% python3 -q
>>> import numpy as np
>>> from numpy import linalg as LA
>>> np.set_printoptions(precision=4, suppress=True, linewidth=200)
>>> mat = np.load("sample9.npy")
>>> print(mat)
[[-2 -2  0 -1  1]
 [ 0  1 -2 -2  0]
 [-1  0  1  2 -2]
 [-2  0 -2  0  2]
 [ 1 -2  0  2 -1]
 [ 2  2  1 -2  2]
 [ 1  2 -2  2  2]
 [ 1  2 -1  1  1]
 [-1 -1 -1 -1 -2]
 [ 0 -2  1  1  0]
 [-2  2 -2 -2 -1]]
>>> lab = mat[:, 1] > np.median(mat[:, 1])
>>> f = mat[lab].mean(axis=0) - mat[~lab].mean(axis=0)
>>> print(((mat - mat.mean(axis=0)) @ f > 0).astype(int))
[0 1 0 1 0 1 1 1 0 0 1]
>>> vec = np.array([0, 0, 2, 1, 2])
>>> rhs = mat @ vec
>>> print(np.round(LA.pinv(mat) @ mat, 4) + 0)
[[1. 0. 0. 0. 0.]
 [0. 1. 0. 0. 0.]
 [0. 0. 1. 0. 0.]
 [0. 0. 0. 1. 0.]
 [0. 0. 0. 0. 1.]]
>>> print(np.round(LA.lstsq(mat, rhs)[0], 4) + 0)
[0. 0. 2. 1. 2.]
>>> rng = np.random.default_rng(1194)
>>> rhs = rhs + 0.05 * rng.normal(size=11)
>>> print(rhs)
[ 1.0893 -5.9452 -0.0204 -0.1113 -0.0059  3.9163  2.0705  1.0236 -6.9832  2.9458 -8.0221]
>>> coef, *_ = LA.lstsq(mat, rhs)
>>> print([round(float(LA.norm(LA.solve(mat.T @ mat + lam * np.eye(5), mat.T @ rhs))), 2) for lam in (0, 1, 10, 100)])
[2.98, 2.77, 1.87, 0.54]
>>> print(coef.round())
[ 0. -0.  2.  1.  2.]
>>> Y = mat[0, 0] * mat[1:] - np.outer(mat[1:, 0], mat[0])
>>> print(Y)
[[ 0 -2  4  4  0]
 [ 0 -2 -2 -5  5]
 [ 0 -4  4 -2 -2]
 [ 0  6  0 -3  1]
 [ 0  0 -2  6 -6]
 [ 0 -2  4 -3 -5]
 [ 0 -2  2 -1 -3]
 [ 0  0  2  1  5]
 [ 0  4 -2 -2  0]
 [ 0 -8  4  2  4]]
>>> print(mat[:, 0] / mat[0, 0])
[ 1.  -0.   0.5  1.  -0.5 -1.  -0.5 -0.5  0.5 -0.   1. ]
>>> print(np.round(LA.norm(mat, 2), 4))
6.8958
>>> print(LA.norm(mat, axis=1))
[3.1623 3.     3.1623 3.4641 3.1623 4.1231 4.1231 2.8284 2.8284 2.4495 4.1231]
>>> print(np.round(LA.norm(mat[9] - mat[5]), 4))
5.7446
>>> print(LA.norm(mat, axis=0))
[4.5826 5.4772 4.5826 5.2915 4.899 ]
>>> print(mat[9] @ mat[5])
-5
>>> Y = np.array([[-2, -1], [-2, 0], [-1, 2], [2, 1], [0, 0]])
>>> Y @ mat
Traceback (most recent call last):
  File "<python-input-27>", line 1, in <module>
    Y @ mat
    ~~^~~~~
ValueError: matmul: Input operand 1 has a mismatch in its core dimension 0, with gufunc signature (n?,k),(k,m?)->(n?,m?) (size 11 is different from 2)
>>> print(np.vstack([mat, Y.T]).shape)
(13, 5)
>>> print(LA.matrix_rank(mat @ Y))
2
>>> print(np.einsum("ij,ij->i", mat, mat))
[10  9 10 12 10 17 17  8  8  6 17]
>>> data = np.load("m.npy")
>>> print(data)
[[ 0  3  3  2  0  0  2  1  1  2]
 [ 1  6  5  2  2  1  4  2  3  2]
 [ 4  6  8  2  4  2  6  4  6  2]
 [ 6  7 10  5  6  3  6  5  7  2]
 [ 7 10 10  7  8  3  7  8  7  5]
 [ 9 10 11  7  9  4  9  8  8  7]
 [11 10 12  7 10  4 11  9 10  9]
 [14 10 12  8 10  5 13 11 10 11]
 [17 11 14 11 13  5 13 13 13 11]
 [18 12 15 13 13  5 15 16 16 13]
 [20 13 17 13 13  5 17 19 19 16]
 [20 13 20 14 14  8 19 22 21 19]
 [21 15 22 17 16 10 21 22 23 22]
 [23 16 24 20 17 10 21 23 23 23]
 [26 17 27 22 19 12 22 23 26 26]
 [27 18 27 25 20 15 23 23 28 28]
 [28 20 30 27 22 16 24 26 31 28]
 [29 23 30 27 25 16 24 27 34 31]
 [30 25 30 28 27 16 26 27 34 32]
 [33 27 31 29 29 17 27 29 35 34]
 [36 27 32 31 31 17 29 29 37 34]
 [36 29 35 32 33 19 32 30 38 35]
 [36 31 35 34 36 21 33 33 39 37]
 [36 32 38 34 37 23 36 34 39 38]
 [37 33 41 36 39 26 36 37 40 38]
 [40 36 44 38 41 27 37 37 41 39]
 [42 36 44 41 41 29 38 38 43 40]
 [45 37 45 44 44 29 39 41 46 42]
 [45 37 48 45 45 31 39 44 46 43]
 [45 38 48 48 45 34 39 45 49 46]
 [45 38 50 49 47 37 42 48 51 48]
 [47 39 50 50 48 38 45 48 54 49]
 [50 42 50 52 50 41 47 48 56 51]
 [52 42 52 55 53 43 47 50 58 54]]
>>> print(np.argsort(-LA.norm(data, axis=0).round(6), kind="stable")[:3])
[8 2 0]
>>> print(round(np.log10(LA.cond(data))))
2
>>> print([round(float(x), 4) for x in LA.svd(data, compute_uv=False)[:3]])
[543.414, 25.9261, 16.3838]
>>> print(LA.matrix_rank(data, rtol=0.1))
1
>>> arr = np.load("layer2.npy")
>>> print(arr)
[[0.25   0.1667 0.2083 0.2083 0.125  0.     0.     0.     0.     0.0417 0.    ]
 [0.     0.0333 0.0667 0.1333 0.1333 0.1333 0.1333 0.     0.1667 0.0667 0.1333]
 [0.1176 0.1176 0.1471 0.1471 0.0294 0.     0.0294 0.0588 0.1176 0.1471 0.0882]
 [0.0606 0.0606 0.1515 0.0606 0.1515 0.0303 0.0606 0.0606 0.1515 0.0606 0.1515]
 [0.069  0.069  0.1379 0.069  0.1724 0.069  0.1034 0.1379 0.     0.1724 0.    ]
 [0.     0.0833 0.1389 0.0556 0.0556 0.0833 0.1389 0.1389 0.1111 0.0833 0.1111]
 [0.15   0.1    0.     0.05   0.05   0.2    0.15   0.2    0.1    0.     0.    ]
 [0.     0.08   0.08   0.2    0.12   0.04   0.12   0.16   0.12   0.08   0.    ]
 [0.0556 0.1389 0.1389 0.0833 0.0556 0.0556 0.     0.1389 0.1111 0.1111 0.1111]
 [0.     0.0455 0.0455 0.0455 0.2273 0.1364 0.     0.2273 0.0455 0.1364 0.0909]
 [0.1379 0.1034 0.1034 0.1034 0.069  0.1379 0.1034 0.     0.0345 0.069  0.1379]]
>>> Y = np.array([[-8, 6, -5],
...     [5, -8, -3],
...     [-7, -4, 3],
...     [-3, 3, -1],
...     [5, 3, -9],
...     [-9, -5, -6],
...     [8, -5, -1],
...     [-4, -1, -8],
...     [1, -3, -2],
...     [1, -4, -7],
...     [-3, 1, -6]])
>>> print(np.einsum("ij->j", arr))
[0.8407 0.9983 1.2182 1.1561 1.189  0.8858 0.8391 1.1224 0.958  0.9682 0.8241]
>>> print(LA.matrix_rank(arr @ Y))
3
>>> print(np.einsum("ij,ij->i", arr, arr))
[0.1944 0.1267 0.1194 0.1148 0.1272 0.1096 0.15   0.1296 0.1111 0.157  0.1106]
>>> print(LA.matrix_rank(np.vstack([arr, Y.T])))
11
